% ipython --no-banner

In [1]: import numpy as np

In [2]: np.set_printoptions(suppress=True, linewidth=200)

In [3]: def tidy(a):
   ...:     return np.round(a, 2) + 0
   ...: 

In [4]: feats = np.load("out8.npy")

In [5]: tidy(feats)
Out[5]: 
array([[-0.79, -0.32,  0.02, -0.51],
       [-0.16, -0.05, -0.96,  0.24],
       [ 0.52,  0.  , -0.29, -0.81],
       [-0.28,  0.94, -0.04, -0.17]])

In [6]: x0 = np.array([2, -1, 1, -1])

In [7]: tidy(np.linalg.det(feats))
Out[7]: np.float64(-1.0)

In [8]: 4 - np.linalg.matrix_rank(feats - np.eye(4), tol=1e-8)
Out[8]: np.int64(1)

In [9]: rng = np.random.default_rng(2727)

In [10]: z = rng.permutation(4)

In [11]: z
Out[11]: array([1, 3, 2, 0])

In [12]: Y = feats[z][:, z]

In [13]: print(tidy(np.sort(np.abs(np.linalg.eigvals(Y)))))
[1. 1. 1. 1.]

In [14]: print(tidy(Y))
[[-0.05  0.24 -0.96 -0.16]
 [ 0.94 -0.17 -0.04 -0.28]
 [ 0.   -0.81 -0.29  0.52]
 [-0.32 -0.51  0.02 -0.79]]

In [15]: Uu, sigma, VT = np.linalg.svd(feats, full_matrices=False)

In [16]: tidy(Uu.T @ Uu)
Out[16]: 
array([[1., 0., 0., 0.],
       [0., 1., 0., 0.],
       [0., 0., 1., 0.],
       [0., 0., 0., 1.]])

In [17]: tidy(Uu.T @ feats @ VT.T)
Out[17]: 
array([[1., 0., 0., 0.],
       [0., 1., 0., 0.],
       [0., 0., 1., 0.],
       [0., 0., 0., 1.]])

In [18]: tidy(np.cumsum(sigma ** 2) / np.sum(sigma ** 2))
Out[18]: array([0.25, 0.5 , 0.75, 1.  ])

In [19]: print(tidy(np.linalg.eigvals(feats)))
[ 1.  +0.j   -1.  +0.j   -0.65+0.76j -0.65-0.76j]

In [20]: tidy(np.einsum("ij,ji->", feats, feats))
Out[20]: np.float64(1.68)

In [21]: tidy(np.linalg.det(feats[::-1]))
Out[21]: np.float64(-1.0)

In [22]: tidy(np.kron(np.eye(2, dtype=int), feats))
Out[22]: 
array([[-0.79, -0.32,  0.02, -0.51,  0.  ,  0.  ,  0.  ,  0.  ],
       [-0.16, -0.05, -0.96,  0.24,  0.  ,  0.  ,  0.  ,  0.  ],
       [ 0.52,  0.  , -0.29, -0.81,  0.  ,  0.  ,  0.  ,  0.  ],
       [-0.28,  0.94, -0.04, -0.17,  0.  ,  0.  ,  0.  ,  0.  ],
       [ 0.  ,  0.  ,  0.  ,  0.  , -0.79, -0.32,  0.02, -0.51],
       [ 0.  ,  0.  ,  0.  ,  0.  , -0.16, -0.05, -0.96,  0.24],
       [ 0.  ,  0.  ,  0.  ,  0.  ,  0.52,  0.  , -0.29, -0.81],
       [ 0.  ,  0.  ,  0.  ,  0.  , -0.28,  0.94, -0.04, -0.17]])

In [23]: tidy(np.einsum("ii->", feats))
Out[23]: np.float64(-1.3)
